$ ipython --no-banner

In [1]: import numpy as np

In [2]: np.set_printoptions(suppress=True, linewidth=140)

In [3]: O, _ = np.linalg.qr(np.array([[-1.0, 0.9, -0.8, 0.0, 0.3],
   ...:     [-1.1, 0.1, -0.5, -0.8, -1.5],
   ...:     [-1.1, -1.2, 1.8, 0.6, -1.2],
   ...:     [-0.1, -0.2, -0.2, -3.3, -0.1],
   ...:     [1.0, 0.6, 0.9, 1.3, 0.4]]))

In [4]: data = -3 * O

In [5]: data.round(1)
Out[5]: 
array([[ 1.4, -2.1,  0.7,  0.2,  1.4],
       [ 1.6, -0.6, -0.2,  0.2, -2.5],
       [ 1.6,  1.9,  1.7,  0.1,  0.4],
       [ 0.1,  0.3, -0.7,  2.9,  0.3],
       [-1.4, -0.7,  2.3,  0.8, -0.8]])

In [6]: W1 = np.array([[-8, -1, -5], [3, -2, 8], [8, -4, -6], [2, -3, -1], [7, -5, -9]])

In [7]: c = np.array([1, -1, 0])

In [8]: act = np.maximum(data @ W1 + c, 0)

In [9]: (act > 0).astype(int)
Out[9]: 
array([[0, 0, 0],
       [0, 1, 1],
       [1, 0, 0],
       [1, 0, 1],
       [1, 0, 0]])

In [10]: np.linalg.matrix_rank(act)
Out[10]: np.int64(3)

In [11]: (act > 0).mean(axis=0)
Out[11]: array([0.6, 0.2, 0.4])

In [12]: C = np.array([[-1, -2, -1], [-3, 0, 3], [1, 1, -3]])

In [13]: W1 @ C
Out[13]: 
array([[  6,  11,  20],
       [ 11,   2, -33],
       [ -2, -22,  -2],
       [  6,  -5,  -8],
       [ -1, -23,   5]])

In [14]: rng = np.random.default_rng(898738)

In [15]: z = rng.permutation(5)

In [16]: z
Out[16]: array([2, 4, 1, 0, 3])

In [17]: out = data[z][:, z]

In [18]: round(float(np.linalg.det(out)), 1), np.round(np.linalg.det(data[z]), 1)
Out[18]: (-243.0, np.float64(-243.0))

In [19]: round(np.trace(out), 1)
Out[19]: np.float64(4.6)

In [20]: O, _ = np.linalg.qr(np.array([[2.7, 0.4, 0.8, 1.5, 0.7],
    ...:     [0.9, -0.7, 1.1, -1.1, 0.6],
    ...:     [0.9, 0.5, -0.3, -0.2, -0.6],
    ...:     [-0.6, -1.0, 0.4, 0.7, 0.4],
    ...:     [0.1, -0.4, 1.4, -1.4, 1.4],
    ...:     [1.1, -0.5, -0.1, 0.3, -1.0],
    ...:     [-0.5, 2.0, 0.5, -1.0, -1.1],
    ...:     [0.2, -0.1, -2.4, -0.3, 0.1],
    ...:     [0.3, -1.1, 0.4, -1.3, -0.6]]))

In [21]: J = O @ O.T

In [22]: J.round(1) + 0
Out[22]: 
array([[ 0.9,  0.1,  0.1, -0.1,  0. ,  0.1, -0.1, -0.1, -0.2],
       [ 0.1,  0.4,  0.1, -0.1,  0.4,  0. , -0.1,  0. ,  0.3],
       [ 0.1,  0.1,  0.2, -0.2, -0.1,  0.2,  0.2,  0.1,  0.1],
       [-0.1, -0.1, -0.2,  0.3, -0.1,  0. , -0.3, -0.2,  0. ],
       [ 0. ,  0.4, -0.1, -0.1,  0.6, -0.3,  0. ,  0. ,  0.1],
       [ 0.1,  0. ,  0.2,  0. , -0.3,  0.5, -0.1, -0.1,  0.3],
       [-0.1, -0.1,  0.2, -0.3,  0. , -0.1,  0.8, -0.2,  0. ],
       [-0.1,  0. ,  0.1, -0.2,  0. , -0.1, -0.2,  0.8,  0. ],
       [-0.2,  0.3,  0.1,  0. ,  0.1,  0.3,  0. ,  0. ,  0.6]])

In [23]: # rows and columns are dependent

In [24]: rk = np.linalg.matrix_rank(J)

In [25]: rk
Out[25]: np.int64(5)

In [26]: ns = np.linalg.svd(J)[2][rk:].T

In [27]: [int(np.linalg.matrix_rank(np.delete(J, i, axis=0))) for i in range(9)]
Out[27]: [5, 5, 5, 5, 5, 5, 5, 5, 5]

In [28]: [int(np.linalg.matrix_rank(J[:i])) for i in range(1, len(J) + 1)]
Out[28]: [1, 2, 3, 4, 5, 5, 5, 5, 5]

In [29]: ns.shape
Out[29]: (9, 4)

In [30]: np.round(ns @ ns.T, 1) + 0
Out[30]: 
array([[ 0.1, -0.1, -0.1,  0.1,  0. , -0.1,  0.1,  0.1,  0.2],
       [-0.1,  0.6, -0.1,  0.1, -0.4,  0. ,  0.1,  0. , -0.3],
       [-0.1, -0.1,  0.8,  0.2,  0.1, -0.2, -0.2, -0.1, -0.1],
       [ 0.1,  0.1,  0.2,  0.7,  0.1,  0. ,  0.3,  0.2,  0. ],
       [ 0. , -0.4,  0.1,  0.1,  0.4,  0.3,  0. ,  0. , -0.1],
       [-0.1,  0. , -0.2,  0. ,  0.3,  0.5,  0.1,  0.1, -0.3],
       [ 0.1,  0.1, -0.2,  0.3,  0. ,  0.1,  0.2,  0.2,  0. ],
       [ 0.1,  0. , -0.1,  0.2,  0. ,  0.1,  0.2,  0.2,  0. ],
       [ 0.2, -0.3, -0.1,  0. , -0.1, -0.3,  0. ,  0. ,  0.4]])
